In [1]: import numpy as np

In [2]: np.set_printoptions(precision=2, suppress=True, linewidth=140)

In [3]: rnd = lambda a: np.round(a, 2) + 0

In [4]: K = np.load("layer18.npy")

In [5]: K
Out[5]: 
array([[1, 2, 0, 1, 2, 0, 2, 2, 1, 2, 0, 2, 2],
       [2, 1, 2, 0, 1, 2, 0, 2, 2, 1, 2, 0, 2],
       [2, 2, 1, 2, 0, 1, 2, 0, 2, 2, 1, 2, 0],
       [0, 2, 2, 1, 2, 0, 1, 2, 0, 2, 2, 1, 2],
       [2, 0, 2, 2, 1, 2, 0, 1, 2, 0, 2, 2, 1],
       [1, 2, 0, 2, 2, 1, 2, 0, 1, 2, 0, 2, 2],
       [2, 1, 2, 0, 2, 2, 1, 2, 0, 1, 2, 0, 2],
       [2, 2, 1, 2, 0, 2, 2, 1, 2, 0, 1, 2, 0],
       [0, 2, 2, 1, 2, 0, 2, 2, 1, 2, 0, 1, 2],
       [2, 0, 2, 2, 1, 2, 0, 2, 2, 1, 2, 0, 1],
       [1, 2, 0, 2, 2, 1, 2, 0, 2, 2, 1, 2, 0],
       [0, 1, 2, 0, 2, 2, 1, 2, 0, 2, 2, 1, 2],
       [2, 0, 1, 2, 0, 2, 2, 1, 2, 0, 2, 2, 1]])

In [6]: rnd(np.fft.fft(K[0]))
Out[6]: 
array([17.  +0.j  , -0.25+1.32j,  2.26+0.64j,  0.3 +2.24j,  0.75-1.1j , -5.6 -3.27j,  0.54-0.66j,  0.54+0.66j, -5.6 +3.27j,  0.75+1.1j ,
        0.3 -2.24j,  2.26-0.64j, -0.25-1.32j])

In [7]: out = K / np.sqrt((K ** 2).mean(axis=1, keepdims=True))

In [8]: rnd(np.linalg.norm(out, axis=1))
Out[8]: array([3.61, 3.61, 3.61, 3.61, 3.61, 3.61, 3.61, 3.61, 3.61, 3.61, 3.61, 3.61, 3.61])

In [9]: rnd(out[11])
Out[9]: array([0.  , 0.65, 1.3 , 0.  , 1.3 , 1.3 , 0.65, 1.3 , 0.  , 1.3 , 1.3 , 0.65, 1.3 ])

In [10]: np.linalg.matrix_rank(K - K.mean(axis=1, keepdims=True))
Out[10]: np.int64(12)

In [11]: rnd(K.mean(axis=0))
Out[11]: array([1.31, 1.31, 1.31, 1.31, 1.31, 1.31, 1.31, 1.31, 1.31, 1.31, 1.31, 1.31, 1.31])

In [12]: np.unravel_index(np.abs(K).argmax(), K.shape)
Out[12]: (np.int64(0), np.int64(1))

In [13]: K.shape
Out[13]: (13, 13)

In [14]: K[13]
IndexError: index 13 is out of bounds for axis 0 with size 13


In [15]: np.zeros(13, 13)
TypeError: Cannot interpret '13' as a data type


In [16]: rnd(np.linalg.norm(K))
Out[16]: np.float64(20.07)

In [17]: np.linalg.matrix_rank(K)
Out[17]: np.int64(13)

In [18]: rng = np.random.default_rng(655)

In [19]: z = rng.permutation(13)

In [20]: z
Out[20]: array([10, 12,  8,  1,  2,  3,  7,  4,  9,  5,  6,  0, 11])

In [21]: out = K[z][:, z]

In [22]: np.allclose(out, K)
Out[22]: False

In [23]: rnd(np.sort(np.abs(np.linalg.eigvals(out))))
Out[23]: array([ 0.85,  0.85,  1.33,  1.33,  1.34,  1.34,  2.26,  2.26,  2.35,  2.35,  6.49,  6.49, 17.  ])

In [24]: np.trace(out)
Out[24]: np.int64(13)

In [25]: q, r_ = np.linalg.qr(K)

In [26]: np.allclose(r_.T @ r_, K.T @ K)
Out[26]: True

In [27]: rnd(abs(r_[0, 0])), rnd(np.linalg.norm(K[:, 0]))
Out[27]: (np.float64(5.57), np.float64(5.57))

In [28]: np.trace(q @ q.T)
Out[28]: np.float64(13.0)

In [29]: q.shape, r_.shape
Out[29]: ((13, 13), (13, 13))

In [30]: rnd(np.abs(np.diag(r_)))
Out[30]: array([5.57, 4.53, 3.75, 2.81, 2.75, 1.89, 1.87, 1.75, 1.64, 1.63, 1.62, 1.58, 1.5 ])

In [31]: arr = np.load("mat.npy")

In [32]: arr
Out[32]: 
array([[-2.,  0., -3.,  0.,  0.,  0.,  0.,  0.,  0., -3., -3., -3.,  0.,  0.,  0.],
       [ 0., -2.,  0.,  0., -3.,  0.,  0., -3.,  0.,  0.,  0.,  0., -3.,  0., -3.],
       [-3.,  0., -2.,  0.,  0.,  0.,  0.,  0.,  0., -3., -3., -3.,  0.,  0.,  0.],
       [ 0.,  0.,  0., -2.,  0., -3., -3.,  0., -3.,  0.,  0.,  0.,  0., -3.,  0.],
       [ 0., -3.,  0.,  0., -2.,  0.,  0., -3.,  0.,  0.,  0.,  0., -3.,  0., -3.],
       [ 0.,  0.,  0., -3.,  0., -2., -3.,  0., -3.,  0.,  0.,  0.,  0., -3.,  0.],
       [ 0.,  0.,  0., -3.,  0., -3., -2.,  0., -3.,  0.,  0.,  0.,  0., -3.,  0.],
       [ 0., -3.,  0.,  0., -3.,  0.,  0., -2.,  0.,  0.,  0.,  0., -3.,  0., -3.],
       [ 0.,  0.,  0., -3.,  0., -3., -3.,  0., -2.,  0.,  0.,  0.,  0., -3.,  0.],
       [-3.,  0., -3.,  0.,  0.,  0.,  0.,  0.,  0., -2., -3., -3.,  0.,  0.,  0.],
       [-3.,  0., -3.,  0.,  0.,  0.,  0.,  0.,  0., -3., -2., -3.,  0.,  0.,  0.],
       [-3.,  0., -3.,  0.,  0.,  0.,  0.,  0.,  0., -3., -3., -2.,  0.,  0.,  0.],
       [ 0., -3.,  0.,  0., -3.,  0.,  0., -3.,  0.,  0.,  0.,  0., -2.,  0., -3.],
       [ 0.,  0.,  0., -3.,  0., -3., -3.,  0., -3.,  0.,  0.,  0.,  0., -2.,  0.],
       [ 0., -3.,  0.,  0., -3.,  0.,  0., -3.,  0.,  0.,  0.,  0., -3.,  0., -2.]])

In [33]: out = arr / np.linalg.norm(arr, axis=1, keepdims=True)

In [34]: gram = out @ out.T

In [35]: rnd(np.linalg.norm(out, axis=1))
Out[35]: array([1., 1., 1., 1., 1., 1., 1., 1., 1., 1., 1., 1., 1., 1., 1.])

In [36]: rnd(gram[0])
Out[36]: array([1.  , 0.  , 0.98, 0.  , 0.  , 0.  , 0.  , 0.  , 0.  , 0.98, 0.98, 0.98, 0.  , 0.  , 0.  ])

In [37]: np.argwhere(np.triu(np.abs(gram) > 0.95, 1))
Out[37]: 
array([[ 0,  2],
       [ 0,  9],
       [ 0, 10],
       [ 0, 11],
       [ 1,  4],
       [ 1,  7],
       [ 1, 12],
       [ 1, 14],
       [ 2,  9],
       [ 2, 10],
       [ 2, 11],
       [ 3,  5],
       [ 3,  6],
       [ 3,  8],
       [ 3, 13],
       [ 4,  7],
       [ 4, 12],
       [ 4, 14],
       [ 5,  6],
       [ 5,  8],
       [ 5, 13],
       [ 6,  8],
       [ 6, 13],
       [ 7, 12],
       [ 7, 14],
       [ 8, 13],
       [ 9, 10],
       [ 9, 11],
       [10, 11],
       [12, 14]])

In [38]: rnd(np.degrees(np.arccos(np.clip(gram[0, 11], -1, 1))))
Out[38]: np.float64(12.84)
